>>> import numpy as np
>>> from numpy import linalg as LA
>>> np.set_printoptions(precision=2, suppress=True, linewidth=140, sign=" ")
>>> rd = lambda a: np.round(a, 2) + 0
>>> mat = np.load("arr.npy")
>>> mat
array([[-2, -2, -1,  0,  1, -1, -1],
       [-2,  2, -2,  1,  0, -1, -2],
       [-1,  0,  2,  1,  2,  2, -1],
       [-2,  0, -2, -2,  2, -2, -2],
       [ 1,  0,  2,  2, -1,  1, -2],
       [-2,  0,  0,  0,  2,  0,  2]])
>>> f = np.array([2, 0])
>>> np.convolve(mat[4], f)
array([ 2,  0,  4,  4, -2,  2, -4,  0])
>>> np.polyval(f, mat[4])
array([ 2,  0,  4,  4, -2,  2, -4])
>>> rng = np.random.default_rng(171)
>>> Y = mat + rng.integers(-2, 3, (6, 5)) @ rng.integers(-2, 3, (5, 7))
>>> Y
array([[-8, -4, -5,  4, -5,  7, -5],
       [-3,  8, -3,  4,  4, -5, -7],
       [ 3, -2,  4,  1,  2,  0, -1],
       [-1,  0, -1, -3, -3,  1, -3],
       [-5,  2, -2,  5, -2,  4, -5],
       [-5, -8, -3,  4,  3,  3,  3]])
>>> np.abs(Y - mat).sum(axis=1)
array([ 34,  24,  10,  12,  22,  23])
>>> LA.matrix_rank(Y - mat, tol=1e-8)
np.int64(5)
>>> rd(LA.svd(Y - mat, compute_uv=False))
array([ 17.52,  12.13,   8.8 ,   4.38,   0.45,   0.  ])
>>> left, s, VT = LA.svd(mat, full_matrices=False)
>>> rd(np.cumsum(s ** 2) / np.sum(s ** 2))
array([ 0.47,  0.68,  0.87,  0.95,  1.  ,  1.  ])
>>> rd(s / s[0])
array([ 1.  ,  0.67,  0.64,  0.43,  0.3 ,  0.09])
>>> left.shape, s.shape, VT.shape
((6, 6), (6,), (6, 7))
>>> rd(left.T @ mat @ VT.T)
array([[ 6.68,  0.  ,  0.  ,  0.  ,  0.  ,  0.  ],
       [ 0.  ,  4.49,  0.  ,  0.  ,  0.  ,  0.  ],
       [ 0.  ,  0.  ,  4.31,  0.  ,  0.  ,  0.  ],
       [ 0.  ,  0.  ,  0.  ,  2.87,  0.  ,  0.  ],
       [ 0.  ,  0.  ,  0.  ,  0.  ,  2.01,  0.  ],
       [ 0.  ,  0.  ,  0.  ,  0.  ,  0.  ,  0.58]])
>>> A = np.loadtxt("mat.csv", delimiter=",")
>>> A
array([[-1.35, -3.86,  1.65,  2.12, -1.03],
       [-2.17,  3.05,  0.47, -3.  ,  1.35],
       [-0.44, -2.82, -1.85, -2.57,  2.62],
       [ 0.44,  2.99, -2.73, -0.95, -2.74],
       [-1.63,  1.79, -3.42,  1.15,  2.48],
       [-4.78, -0.5 , -0.54, -1.15, -0.55],
       [-2.84,  2.39, -3.23,  0.35,  0.81],
       [ 3.49,  1.04, -0.04, -0.5 ,  3.39],
       [ 2.09,  0.71,  0.36,  0.14, -4.47],
       [ 1.44,  2.63,  0.52, -2.92,  2.68],
       [ 0.33,  1.82, -4.51, -1.09, -0.25],
       [-0.05, -0.94,  1.61, -1.03, -4.52],
       [-1.85, -2.29, -1.17,  2.13, -3.23],
       [-0.54, -1.  ,  3.62,  3.06,  1.14],
       [ 2.09, -0.03,  0.2 , -3.29, -3.13],
       [ 2.33,  0.61,  1.22,  1.28,  4.  ],
       [ 1.82, -2.69,  1.67, -2.92,  1.77],
       [ 3.  ,  0.06,  1.74, -3.57,  0.43],
       [ 0.8 ,  0.29, -1.09,  4.61,  1.35],
       [-0.35,  0.8 ,  3.07, -2.76, -2.69],
       [ 1.88, -1.13, -1.27, -4.12,  1.25],
       [ 1.28, -3.2 ,  0.14, -0.29, -3.6 ],
       [-0.89, -2.07,  1.83, -4.02,  0.63],
       [-2.13,  1.82, -0.14, -1.94,  3.66],
       [ 1.73,  1.41,  3.79,  2.11, -1.08],
       [-1.93, -2.54,  1.62,  2.98, -1.83],
       [ 1.52, -1.23,  2.83,  1.21, -3.42],
       [ 2.15,  1.28, -0.29, -1.71, -3.97],
       [-2.04,  1.48, -0.85,  0.83,  4.15],
       [-2.33,  0.05,  3.6 ,  2.22, -1.3 ]])
>>> C2 = np.cov(A, rowvar=False)
>>> np.argwhere(np.triu(np.abs(np.corrcoef(A.T)) > 0.8, 1))
array([], shape=(0, 2), dtype=int64)
>>> rd(C2)
array([[ 4.12,  0.05,  0.69, -1.05, -0.49],
       [ 0.05,  3.81, -1.34, -0.53,  1.26],
       [ 0.69, -1.34,  4.59,  0.62, -1.14],
       [-1.05, -0.53,  0.62,  5.7 , -0.48],
       [-0.49,  1.26, -1.14, -0.48,  7.29]])
>>> rd(np.corrcoef(A[:, 3], A[:, 2])[0, 1])
np.float64(0.12)
>>> rd(np.median(A, axis=0))
array([ 0.14,  0.18,  0.28, -0.72,  0.09])
>>> rd(A.std(axis=0))
array([ 2.  ,  1.92,  2.11,  2.35,  2.65])
>>> Y = np.c_[A[:, :2] @ np.array([[-1, -1], [1, -1]]), np.array([0, 0, 2, 2, 0, 0, 0, 0, 0, 1, -2, -1, 1, 1, 0, 0, -1, 0, -1, 2, 0, 1, 2, -1, 0, -2, -2, 1, 1, 0])]
>>> rd(Y)
array([[-2.51,  5.21,  0.  ],
       [ 5.22, -0.88,  0.  ],
       [-2.38,  3.26,  2.  ],
       [ 2.55, -3.43,  2.  ],
       [ 3.42, -0.16,  0.  ],
       [ 4.28,  5.28,  0.  ],
       [ 5.23,  0.45,  0.  ],
       [-2.45, -4.53,  0.  ],
       [-1.38, -2.8 ,  0.  ],
       [ 1.19, -4.07,  1.  ],
       [ 1.49, -2.15, -2.  ],
       [-0.89,  0.99, -1.  ],
       [-0.44,  4.14,  1.  ],
       [-0.46,  1.54,  1.  ],
       [-2.12, -2.06,  0.  ],
       [-1.72, -2.94,  0.  ],
       [-4.51,  0.87, -1.  ],
       [-2.94, -3.06,  0.  ],
       [-0.51, -1.09, -1.  ],
       [ 1.15, -0.45,  2.  ],
       [-3.01, -0.75,  0.  ],
       [-4.48,  1.92,  1.  ],
       [-1.18,  2.96,  2.  ],
       [ 3.95,  0.31, -1.  ],
       [-0.32, -3.14,  0.  ],
       [-0.61,  4.47, -2.  ],
       [-2.75, -0.29, -2.  ],
       [-0.87, -3.43,  1.  ],
       [ 3.52,  0.56,  1.  ],
       [ 2.38,  2.28,  0.  ]])
>>> rd(LA.norm(Y - A @ LA.lstsq(A, Y)[0], axis=0))
array([ 0.  ,  0.  ,  5.83])
>>> rd(LA.norm(LA.qr(A)[0].T @ Y, axis=0) ** 2 / ((Y ** 2).sum(axis=0) + 1e-12))
array([ 1.  ,  1.  ,  0.11])
>>> LA.matrix_rank(np.c_[A, Y])
np.int64(6)
>>> Y = np.array([[1, 1, 2, 0, 0, 1, 2, 2, 1, 2],
...     [2, 1, 2, 1, 2, 2, 0, 0, 0, 2],
...     [0, 0, 0, 1, 2, 1, 1, 1, 2, 2],
...     [2, 1, 0, 1, 2, 0, 2, 2, 2, 1],
...     [0, 2, 1, 1, 0, 1, 1, 0, 0, 0],
...     [2, 2, 2, 2, 0, 0, 2, 0, 1, 0],
...     [2, 1, 0, 1, 1, 0, 2, 0, 2, 0],
...     [1, 1, 1, 1, 0, 0, 1, 2, 2, 0],
...     [1, 1, 2, 0, 2, 0, 1, 0, 0, 1],
...     [2, 1, 1, 1, 0, 2, 1, 2, 0, 2]])
>>> arr = np.triu(Y)
>>> arr
array([[ 1,  1,  2,  0,  0,  1,  2,  2,  1,  2],
       [ 0,  1,  2,  1,  2,  2,  0,  0,  0,  2],
       [ 0,  0,  0,  1,  2,  1,  1,  1,  2,  2],
       [ 0,  0,  0,  1,  2,  0,  2,  2,  2,  1],
       [ 0,  0,  0,  0,  0,  1,  1,  0,  0,  0],
       [ 0,  0,  0,  0,  0,  0,  2,  0,  1,  0],
       [ 0,  0,  0,  0,  0,  0,  2,  0,  2,  0],
       [ 0,  0,  0,  0,  0,  0,  0,  2,  2,  0],
       [ 0,  0,  0,  0,  0,  0,  0,  0,  0,  1],
       [ 0,  0,  0,  0,  0,  0,  0,  0,  0,  2]])
>>> rd(arr @ LA.pinv(arr) @ arr)
array([[ 1.,  1.,  2.,  0.,  0.,  1.,  2.,  2.,  1.,  2.],
       [ 0.,  1.,  2.,  1.,  2.,  2.,  0.,  0.,  0.,  2.],
       [ 0.,  0.,  0.,  1.,  2.,  1.,  1.,  1.,  2.,  2.],
       [ 0.,  0.,  0.,  1.,  2.,  0.,  2.,  2.,  2.,  1.],
       [ 0.,  0.,  0.,  0.,  0.,  1.,  1.,  0.,  0.,  0.],
       [ 0.,  0.,  0.,  0.,  0.,  0.,  2.,  0.,  1.,  0.],
       [ 0.,  0.,  0.,  0.,  0.,  0.,  2.,  0.,  2.,  0.],
       [ 0.,  0.,  0.,  0.,  0.,  0.,  0.,  2.,  2.,  0.],
       [ 0.,  0.,  0.,  0.,  0.,  0.,  0.,  0.,  0.,  1.],
       [ 0.,  0.,  0.,  0.,  0.,  0.,  0.,  0.,  0.,  2.]])
>>> np.unique(arr.round(6), axis=0).shape
(10, 10)
>>> rd(np.trace(LA.pinv(arr) @ arr))
np.float64(8.0)
>>> [round(float(x), 2) for x in LA.svd(arr, compute_uv=False)[:3]]
[7.72, 4.35, 2.94]
>>> rd(LA.norm(arr, 2) / LA.norm(arr))
np.float64(0.77)
>>> r = LA.matrix_rank(arr)
>>> r
np.int64(8)
>>> ns = LA.svd(arr)[2][r:].T
>>> [int(LA.matrix_rank(np.delete(arr, i, axis=0))) for i in range(10)]
[7, 7, 8, 8, 8, 8, 8, 8, 8, 8]
>>> LA.matrix_rank(arr.T @ arr), LA.matrix_rank(arr @ arr.T)
(np.int64(8), np.int64(8))
>>> [int(LA.matrix_rank(arr[:i])) for i in range(1, len(arr) + 1)]
[1, 2, 3, 4, 5, 6, 7, 8, 8, 8]
>>> rd(arr @ ns)
array([[ 0.,  0.],
       [ 0.,  0.],
       [ 0.,  0.],
       [ 0.,  0.],
       [ 0.,  0.],
       [ 0.,  0.],
       [ 0.,  0.],
       [ 0.,  0.],
       [ 0.,  0.],
       [ 0.,  0.]])
>>> ns.shape
(10, 2)
>>> rd(ns @ ns.T)
array([[ 0. ,  0. ,  0. ,  0. ,  0. ,  0. ,  0. ,  0. ,  0. ,  0. ],
       [ 0. ,  0.8, -0.4,  0. ,  0. ,  0. ,  0. ,  0. ,  0. ,  0. ],
       [ 0. , -0.4,  0.2,  0. ,  0. ,  0. ,  0. ,  0. ,  0. ,  0. ],
       [ 0. ,  0. ,  0. ,  0.8, -0.4,  0. ,  0. ,  0. ,  0. ,  0. ],
       [ 0. ,  0. ,  0. , -0.4,  0.2,  0. ,  0. ,  0. ,  0. ,  0. ],
       [ 0. ,  0. ,  0. ,  0. ,  0. ,  0. ,  0. ,  0. ,  0. ,  0. ],
       [ 0. ,  0. ,  0. ,  0. ,  0. ,  0. ,  0. ,  0. ,  0. ,  0. ],
       [ 0. ,  0. ,  0. ,  0. ,  0. ,  0. ,  0. ,  0. ,  0. ,  0. ],
       [ 0. ,  0. ,  0. ,  0. ,  0. ,  0. ,  0. ,  0. ,  0. ,  0. ],
       [ 0. ,  0. ,  0. ,  0. ,  0. ,  0. ,  0. ,  0. ,  0. ,  0. ]])
